>>> import numpy as np
>>> from numpy import linalg as LA
>>> np.set_printoptions(precision=2, suppress=True, linewidth=160)
>>> rd = lambda a: np.round(a, 2) + 0
>>> F = np.load("block9.npy")
>>> print(F)
[[0 2 1 2 2 1]
 [0 0 0 3 0 0]
 [0 0 0 2 2 2]
 [0 0 0 0 1 1]
 [0 0 0 0 0 1]
 [0 0 0 0 0 0]]
>>> print(F.sum(axis=1))
[8 3 6 2 1 0]
>>> LA.matrix_rank(F)
np.int64(4)
>>> F.shape
(6, 6)
>>> LA.rank(F)
Traceback (most recent call last):
  File "<python-input-9>", line 1, in <module>
    LA.rank(F)
    ^^^^^^^
AttributeError: module 'numpy.linalg' has no attribute 'rank'
>>> print(rd(F.mean(axis=0)))
[0.   0.33 0.17 1.17 0.83 0.83]
>>> J = np.array([[-2.0, 1.0, 1.0, 1.0, 1.0, 1.0],
...     [1.0, -2.0, 1.0, 1.0, 1.0, 1.0],
...     [1.0, 1.0, -2.0, 1.0, 1.0, 1.0],
...     [1.0, 1.0, 1.0, -2.0, 1.0, 1.0],
...     [1.0, 1.0, 1.0, 1.0, -2.0, 1.0],
...     [1.0, 1.0, 1.0, 1.0, 1.0, -2.0]])
>>> W = np.array([[1, 0, 0, 2, 3],
...     [1, 3, 1, 2, 1],
...     [1, 2, 0, 0, 0],
...     [2, 2, 2, 2, 3],
...     [0, 0, 3, 1, 2],
...     [0, 1, 2, 1, 1]])
>>> beta = np.array([8, 0, 8, 5, 1])
>>> hid = np.maximum(J @ W + beta, 0)
>>> rd((hid > 0).mean(axis=0))
array([1.  , 0.83, 1.  , 1.  , 1.  ])
>>> print((hid > 0).astype(int))
[[1 1 1 1 1]
 [1 0 1 1 1]
 [1 1 1 1 1]
 [1 1 1 1 1]
 [1 1 1 1 1]
 [1 1 1 1 1]]
>>> W2 = np.array([[0, 2], [0, 3], [1, 3], [1, 3], [3, 3]])
>>> W @ W2
array([[11, 17],
       [ 6, 23],
       [ 0,  8],
       [13, 31],
       [10, 18],
       [ 6, 15]])
>>> evals, evecs = LA.eigh(J)
>>> np.abs(evecs[:, -1]).round(6).argmax()
np.int64(0)
>>> np.unique(evals.round(6) + 0, return_counts=True)[1]
array([5, 1])
>>> print(rd(LA.eigvalsh(J + -1 * np.eye(6))))
[-4. -4. -4. -4. -4.  2.]
>>> print(rd(LA.svd(J, compute_uv=False)))
[3. 3. 3. 3. 3. 3.]
>>> W0 = np.load("data.npy")
>>> W0
array([[ 0.02,  1.  ,  1.  ,  1.  ,  2.  ,  1.  ,  3.  , -1.  ,  1.  ,  3.  ,  1.  ],
       [ 1.  , -1.98,  3.  , -3.  ,  3.  , -2.  , -2.  , -2.  ,  1.  , -2.  ,  3.  ],
       [ 0.  ,  0.  ,  1.02,  3.  ,  1.  ,  3.  ,  1.  , -3.  , -2.  ,  1.  , -2.  ],
       [-3.  ,  3.  ,  1.  ,  2.02,  0.  ,  2.  , -2.  , -2.  ,  0.  , -2.  , -3.  ],
       [ 1.  ,  3.  , -1.  ,  2.  ,  0.02,  3.  ,  3.  ,  1.  ,  2.  ,  1.  ,  2.  ],
       [ 3.  ,  0.  ,  3.  ,  3.  ,  3.  , -2.98,  2.  ,  2.  ,  2.  , -3.  , -3.  ],
       [ 0.  , -3.  ,  0.  ,  2.  ,  0.  ,  1.  ,  2.02,  2.  , -3.  ,  2.  ,  0.  ],
       [ 1.  ,  1.  , -1.  , -1.  ,  0.  ,  1.  ,  0.  ,  1.02,  1.  ,  2.  ,  2.  ],
       [-1.  ,  2.  , -3.  ,  1.  ,  2.  ,  0.  ,  3.  ,  1.  , -1.98, -3.  ,  1.  ],
       [-3.  ,  1.  , -1.  , -1.  ,  2.  ,  0.  , -2.  ,  3.  , -2.  , -1.98,  3.  ],
       [ 0.  ,  1.  ,  1.  ,  1.  ,  2.  ,  1.  ,  3.  , -1.  ,  1.  ,  3.  ,  1.02]])
>>> U, sv, Vh = LA.svd(F, full_matrices=False)
>>> rd(np.cumsum(sv ** 2) / np.sum(sv ** 2))
array([0.74, 0.9 , 0.99, 1.  , 1.  , 1.  ])
>>> print((sv > 1e-8).sum())
4
>>> print(rd(Vh @ Vh.T))
[[1. 0. 0. 0. 0. 0.]
 [0. 1. 0. 0. 0. 0.]
 [0. 0. 1. 0. 0. 0.]
 [0. 0. 0. 1. 0. 0.]
 [0. 0. 0. 0. 1. 0.]
 [0. 0. 0. 0. 0. 1.]]
>>> print(rd(sv / sv[0]))
[1.   0.47 0.35 0.12 0.   0.  ]
>>> np.allclose(U * sv @ Vh, F)
True
>>> C2 = W0.T @ W0
>>> print((W0 @ W0.T).shape)
(11, 11)
>>> LA.matrix_rank(C2)
np.int64(11)
>>> print(rd(LA.eigvalsh(C2)[::-1]))
[117.2   87.13  76.22  68.25  49.38  37.51  14.33   7.81   2.04   0.04   0.  ]
>>> np.allclose(C2, C2.T)
True
>>> print(rd(np.diag(C2)))
[31.   38.92 34.04 44.08 35.   38.88 57.08 39.04 32.92 57.92 51.04]
>>> x = np.array([5, 5, 7, 5, 0, 1, 7, 3, 3, 2, 3])
>>> rd(np.einsum("ij,j->i", W0, x))
array([ 48.1 , -12.9 ,  13.14, -13.9 ,  64.  ,  59.02,  11.14,  15.06,   4.06, -27.96,  48.06])
>>> print(W0 @ np.eye(11)[0])
[ 0.02  1.    0.   -3.    1.    3.    0.    1.   -1.   -3.    0.  ]
>>> U, sv, Vh = LA.svd(W0)
>>> np.argmax(sv[:-1] / (sv[1:] + 1e-6)) + 1
np.int64(10)
>>> out = U[:, :10] @ np.diag(sv[:10]) @ Vh[:10]
>>> print(LA.matrix_rank(W0, rtol=0.05))
9
>>> print(rd(LA.norm(W0 - out) / LA.norm(W0)))
0.0
>>> rd(out)
array([[ 0.02,  1.  ,  1.  ,  1.  ,  2.  ,  1.  ,  3.  , -1.  ,  1.  ,  3.  ,  1.  ],
       [ 1.  , -1.98,  3.  , -3.  ,  3.  , -2.  , -2.  , -2.  ,  1.  , -2.  ,  3.  ],
       [ 0.  ,  0.  ,  1.02,  3.  ,  1.  ,  3.  ,  1.  , -3.  , -2.  ,  1.  , -2.  ],
       [-3.  ,  3.  ,  1.  ,  2.02,  0.  ,  2.  , -2.  , -2.  ,  0.  , -2.  , -3.  ],
       [ 1.  ,  3.  , -1.  ,  2.  ,  0.02,  3.  ,  3.  ,  1.  ,  2.  ,  1.  ,  2.  ],
       [ 3.  ,  0.  ,  3.  ,  3.  ,  3.  , -2.98,  2.  ,  2.  ,  2.  , -3.  , -3.  ],
       [ 0.  , -3.  ,  0.  ,  2.  ,  0.  ,  1.  ,  2.02,  2.  , -3.  ,  2.  ,  0.  ],
       [ 1.  ,  1.  , -1.  , -1.  ,  0.  ,  1.  ,  0.  ,  1.02,  1.  ,  2.  ,  2.  ],
       [-1.  ,  2.  , -3.  ,  1.  ,  2.  ,  0.  ,  3.  ,  1.  , -1.98, -3.  ,  1.  ],
       [-3.  ,  1.  , -1.  , -1.  ,  2.  ,  0.  , -2.  ,  3.  , -2.  , -1.98,  3.  ],
       [ 0.  ,  1.  ,  1.  ,  1.  ,  2.  ,  1.  ,  3.  , -1.  ,  1.  ,  3.  ,  1.02]])
>>> mat = np.load("x.npy")
>>> print(mat)
[[0 0 0 0 0 0 1]
 [0 0 0 1 0 0 0]
 [0 0 0 0 0 1 0]
 [0 1 0 0 0 0 0]
 [0 0 0 0 0 0 1]
 [0 0 1 0 0 0 0]
 [1 0 0 0 1 0 0]]
>>> print(rd(np.sort(np.abs(LA.eigvals(W0)))))
[0.02 0.62 1.08 1.5  4.21 4.21 4.86 4.86 6.61 6.61 7.64]
>>> (W0 - W0.T) / 2
array([[ 0. ,  0. ,  0.5,  2. ,  0.5, -1. ,  1.5, -1. ,  1. ,  3. ,  0.5],
       [ 0. ,  0. ,  1.5, -3. ,  0. , -1. ,  0.5, -1.5, -0.5, -1.5,  1. ],
       [-0.5, -1.5,  0. ,  1. ,  1. ,  0. ,  0.5, -1. ,  0.5,  1. , -1.5],
       [-2. ,  3. , -1. ,  0. , -1. , -0.5, -2. , -0.5, -0.5, -0.5, -2. ],
       [-0.5,  0. , -1. ,  1. ,  0. ,  0. ,  1.5,  0.5,  0. , -0.5,  0. ],
       [ 1. ,  1. ,  0. ,  0.5,  0. ,  0. ,  0.5,  0.5,  1. , -1.5, -2. ],
       [-1.5, -0.5, -0.5,  2. , -1.5, -0.5,  0. ,  1. , -3. ,  2. , -1.5],
       [ 1. ,  1.5,  1. ,  0.5, -0.5, -0.5, -1. ,  0. ,  0. , -0.5,  1.5],
       [-1. ,  0.5, -0.5,  0.5,  0. , -1. ,  3. ,  0. ,  0. , -0.5,  0. ],
       [-3. ,  1.5, -1. ,  0.5,  0.5,  1.5, -2. ,  0.5,  0.5,  0. ,  0. ],
       [-0.5, -1. ,  1.5,  2. ,  0. ,  2. ,  1.5, -1.5,  0. ,  0. ,  0. ]])
>>> print(rd(LA.det(W0)))
-2782.06
>>> assert W0 == W0.T
Traceback (most recent call last):
  File "<python-input-52>", line 1, in <module>
    assert W0 == W0.T
           ^^^^^^^^^^
ValueError: The truth value of an array with more than one element is ambiguous. Use a.any() or a.all()
>>> rd(np.abs(LA.eigvals(W0)).max())
np.float64(7.64)
>>> np.allclose(W0 @ W0.T, W0.T @ W0)
False
>>> rng = np.random.default_rng(668)
>>> z = rng.permutation(7)
>>> print(z)
[5 6 2 3 4 0 1]
>>> out = mat[z][:, z]
>>> np.trace(out)
np.int64(0)
>>> print(rd(LA.det(out)), rd(LA.det(mat[z])))
0.0 0.0
>>> X = np.loadtxt("a.csv", delimiter=",")
>>> X
array([[ -3.,  -3.,  -3.,  -3.,  -3.,  -3.,  -3.,  -3.,  -3.,  -3.],
       [ -3.,  -6.,  -6.,  -6.,  -6.,  -6.,  -6.,  -6.,  -6.,  -6.],
       [ -3.,  -6.,  -9.,  -9.,  -9.,  -9.,  -9.,  -9.,  -9.,  -9.],
       [ -3.,  -6.,  -9., -12., -12., -12., -12., -12., -12., -12.],
       [ -3.,  -6.,  -9., -12., -15., -15., -15., -15., -15., -15.],
       [ -3.,  -6.,  -9., -12., -15., -18., -18., -18., -18., -18.],
       [ -3.,  -6.,  -9., -12., -15., -18., -21., -21., -21., -21.],
       [ -3.,  -6.,  -9., -12., -15., -18., -21., -24., -24., -24.],
       [ -3.,  -6.,  -9., -12., -15., -18., -21., -24., -27., -27.],
       [ -3.,  -6.,  -9., -12., -15., -18., -21., -24., -27., -30.]])
>>> np.allclose(X, X.T)
True
>>> print(rd(np.abs(LA.eigvals(X)).max()))
134.3
>>> x = np.array([1, 0, 2, 0, 2, 2, 0, 0, 0, 0])
>>> print(np.sign((X @ x).round(6)))
[-1. -1. -1. -1. -1. -1. -1. -1. -1. -1.]
>>> print((X * x).sum(axis=1))
[-21. -39. -57. -69. -81. -87. -87. -87. -87. -87.]
>>> np.einsum("ij,j->i", X, x)
array([-21., -39., -57., -69., -81., -87., -87., -87., -87., -87.])
>>> print(X * x)
[[ -3.  -0.  -6.  -0.  -6.  -6.  -0.  -0.  -0.  -0.]
 [ -3.  -0. -12.  -0. -12. -12.  -0.  -0.  -0.  -0.]
 [ -3.  -0. -18.  -0. -18. -18.  -0.  -0.  -0.  -0.]
 [ -3.  -0. -18.  -0. -24. -24.  -0.  -0.  -0.  -0.]
 [ -3.  -0. -18.  -0. -30. -30.  -0.  -0.  -0.  -0.]
 [ -3.  -0. -18.  -0. -30. -36.  -0.  -0.  -0.  -0.]
 [ -3.  -0. -18.  -0. -30. -36.  -0.  -0.  -0.  -0.]
 [ -3.  -0. -18.  -0. -30. -36.  -0.  -0.  -0.  -0.]
 [ -3.  -0. -18.  -0. -30. -36.  -0.  -0.  -0.  -0.]
 [ -3.  -0. -18.  -0. -30. -36.  -0.  -0.  -0.  -0.]]
>>> X @ np.eye(10)[9]
array([ -3.,  -6.,  -9., -12., -15., -18., -21., -24., -27., -30.])
>>> LA.norm(X @ x) <= LA.norm(X, 2) * LA.norm(x) + 1e-9
np.True_
>>> x = np.array([-5, -5, 7, -6, 8, -6, 5, 0, 8, -8])
>>> a = np.maximum(X @ x, 0)
>>> np.flatnonzero(a > 1e-9)
array([0])
>>> print(X * (a > 1e-9)[:, None])
[[-3. -3. -3. -3. -3. -3. -3. -3. -3. -3.]
 [-0. -0. -0. -0. -0. -0. -0. -0. -0. -0.]
 [-0. -0. -0. -0. -0. -0. -0. -0. -0. -0.]
 [-0. -0. -0. -0. -0. -0. -0. -0. -0. -0.]
 [-0. -0. -0. -0. -0. -0. -0. -0. -0. -0.]
 [-0. -0. -0. -0. -0. -0. -0. -0. -0. -0.]
 [-0. -0. -0. -0. -0. -0. -0. -0. -0. -0.]
 [-0. -0. -0. -0. -0. -0. -0. -0. -0. -0.]
 [-0. -0. -0. -0. -0. -0. -0. -0. -0. -0.]
 [-0. -0. -0. -0. -0. -0. -0. -0. -0. -0.]]
>>> X.T @ a
array([-18., -18., -18., -18., -18., -18., -18., -18., -18., -18.])
>>> a
array([6., 0., 0., 0., 0., 0., 0., 0., 0., 0.])
>>> np.maximum(X @ x, 0) - np.maximum(-X @ x, 0)
array([  6.,  -3., -27., -30., -51., -48., -63., -63., -63., -39.])
>>> evals, evecs = LA.eigh(X)
>>> x = np.array([7, 0, 1, 8, 0, 2, 6, 0, 3, 0])
>>> rd(evecs * np.abs(evals) @ evecs.T)
array([[ 3.,  3.,  3.,  3.,  3.,  3.,  3.,  3.,  3.,  3.],
       [ 3.,  6.,  6.,  6.,  6.,  6.,  6.,  6.,  6.,  6.],
       [ 3.,  6.,  9.,  9.,  9.,  9.,  9.,  9.,  9.,  9.],
       [ 3.,  6.,  9., 12., 12., 12., 12., 12., 12., 12.],
       [ 3.,  6.,  9., 12., 15., 15., 15., 15., 15., 15.],
       [ 3.,  6.,  9., 12., 15., 18., 18., 18., 18., 18.],
       [ 3.,  6.,  9., 12., 15., 18., 21., 21., 21., 21.],
       [ 3.,  6.,  9., 12., 15., 18., 21., 24., 24., 24.],
       [ 3.,  6.,  9., 12., 15., 18., 21., 24., 27., 27.],
       [ 3.,  6.,  9., 12., 15., 18., 21., 24., 27., 30.]])
>>> np.abs(X).sum(axis=1).max(), rd(np.abs(evals).max())
(np.float64(165.0), np.float64(134.3))
>>> out = LA.inv(X)
>>> rd(LA.inv(out))
array([[ -3.,  -3.,  -3.,  -3.,  -3.,  -3.,  -3.,  -3.,  -3.,  -3.],
       [ -3.,  -6.,  -6.,  -6.,  -6.,  -6.,  -6.,  -6.,  -6.,  -6.],
       [ -3.,  -6.,  -9.,  -9.,  -9.,  -9.,  -9.,  -9.,  -9.,  -9.],
       [ -3.,  -6.,  -9., -12., -12., -12., -12., -12., -12., -12.],
       [ -3.,  -6.,  -9., -12., -15., -15., -15., -15., -15., -15.],
       [ -3.,  -6.,  -9., -12., -15., -18., -18., -18., -18., -18.],
       [ -3.,  -6.,  -9., -12., -15., -18., -21., -21., -21., -21.],
       [ -3.,  -6.,  -9., -12., -15., -18., -21., -24., -24., -24.],
       [ -3.,  -6.,  -9., -12., -15., -18., -21., -24., -27., -27.],
       [ -3.,  -6.,  -9., -12., -15., -18., -21., -24., -27., -30.]])
>>> rd(out)
array([[-0.67,  0.33,  0.  ,  0.  ,  0.  ,  0.  ,  0.  ,  0.  ,  0.  ,  0.  ],
       [ 0.33, -0.67,  0.33,  0.  ,  0.  ,  0.  ,  0.  ,  0.  ,  0.  ,  0.  ],
       [ 0.  ,  0.33, -0.67,  0.33,  0.  ,  0.  ,  0.  ,  0.  ,  0.  ,  0.  ],
       [ 0.  ,  0.  ,  0.33, -0.67,  0.33,  0.  ,  0.  ,  0.  ,  0.  ,  0.  ],
       [ 0.  ,  0.  ,  0.  ,  0.33, -0.67,  0.33,  0.  ,  0.  ,  0.  ,  0.  ],
       [ 0.  ,  0.  ,  0.  ,  0.  ,  0.33, -0.67,  0.33,  0.  ,  0.  ,  0.  ],
       [ 0.  ,  0.  ,  0.  ,  0.  ,  0.  ,  0.33, -0.67,  0.33,  0.  ,  0.  ],
       [ 0.  ,  0.  ,  0.  ,  0.  ,  0.  ,  0.  ,  0.33, -0.67,  0.33,  0.  ],
       [ 0.  ,  0.  ,  0.  ,  0.  ,  0.  ,  0.  ,  0.  ,  0.33, -0.67,  0.33],
       [ 0.  ,  0.  ,  0.  ,  0.  ,  0.  ,  0.  ,  0.  ,  0.  ,  0.33, -0.33]])
>>> m1 = np.loadtxt("w.csv", delimiter=",")
>>> m1
array([[ -1.,   0.,  -3.,  -2.,  -4.,   1.,   2.,   5.],
       [  2.,  -2.,  -4.,   0.,  -4.,   5.,   0.,   8.],
       [  0.,   2.,  -9.,   3.,  -2.,   9.,   1.,  11.],
       [ -3.,   0.,  -5.,  -1.,  -2.,   7.,  -1.,  13.],
       [ -6.,  -1.,   0.,   3.,   0.,   6.,   2.,  18.],
       [ -6.,  -4.,   1.,   8.,   1.,   7.,  -2.,  13.],
       [ -4.,  -3.,   3.,  13.,  -2.,  12.,  -6.,   9.],
       [ -5.,  -1.,   5.,  18.,   0.,  17.,  -9.,   9.],
       [ -5.,   3.,   0.,  18.,   1.,  14., -12.,   6.],
       [  0.,  -1.,   2.,  17.,   2.,  13., -16.,   6.],
       [ -4.,  -1.,  -3.,  19.,   4.,  15., -13.,   1.],
       [  0.,  -3.,  -6.,  15.,   9.,  11.,  -8.,   1.],
       [  4.,   1.,  -1.,  14.,   4.,   8.,  -6.,  -1.],
       [  7.,   2.,  -2.,  11.,   3.,   6.,  -3.,  -4.],
       [  9.,  -1.,   1.,  10.,   0.,   2.,  -5.,   0.],
       [  5.,  -4.,   4.,   7.,  -2.,   7.,  -5.,  -3.],
       [  8.,   0.,   9.,  12.,  -6.,   8.,  -3.,   2.],
       [  4.,   5.,   8.,  15.,  -2.,  13.,  -8.,   3.],
       [  8.,   5.,   6.,  20.,  -4.,  10.,  -8.,   1.],
       [  6.,   6.,  11.,  21.,  -2.,   7.,  -9.,   5.],
       [  8.,   5.,  11.,  17.,  -7.,   3.,  -6.,   8.],
       [  7.,   6.,   8.,  17., -10.,   3.,  -1.,   9.],
       [ 10.,   1.,   4.,  14.,  -8.,   6.,   4.,   5.],
       [ 15.,   1.,   2.,  16.,  -8.,   4.,   0.,  10.],
       [ 18.,   6.,   6.,  13., -10.,   7.,   1.,   9.],
       [ 15.,   1.,   8.,  12.,  -5.,   5.,  -2.,   5.]])
>>> Ac = m1 - m1.mean(axis=0)
>>> U, sv, Vh = LA.svd(Ac, full_matrices=False)
>>> rd(sv)
array([46.49, 43.44, 28.13, 16.13, 11.86, 11.62, 10.15,  8.14])
>>> print(rd(sv ** 2 / (sv ** 2).sum()))
[0.39 0.34 0.14 0.05 0.03 0.02 0.02 0.01]
>>> print(rd(Ac.mean(axis=0)))
[0. 0. 0. 0. 0. 0. 0. 0.]
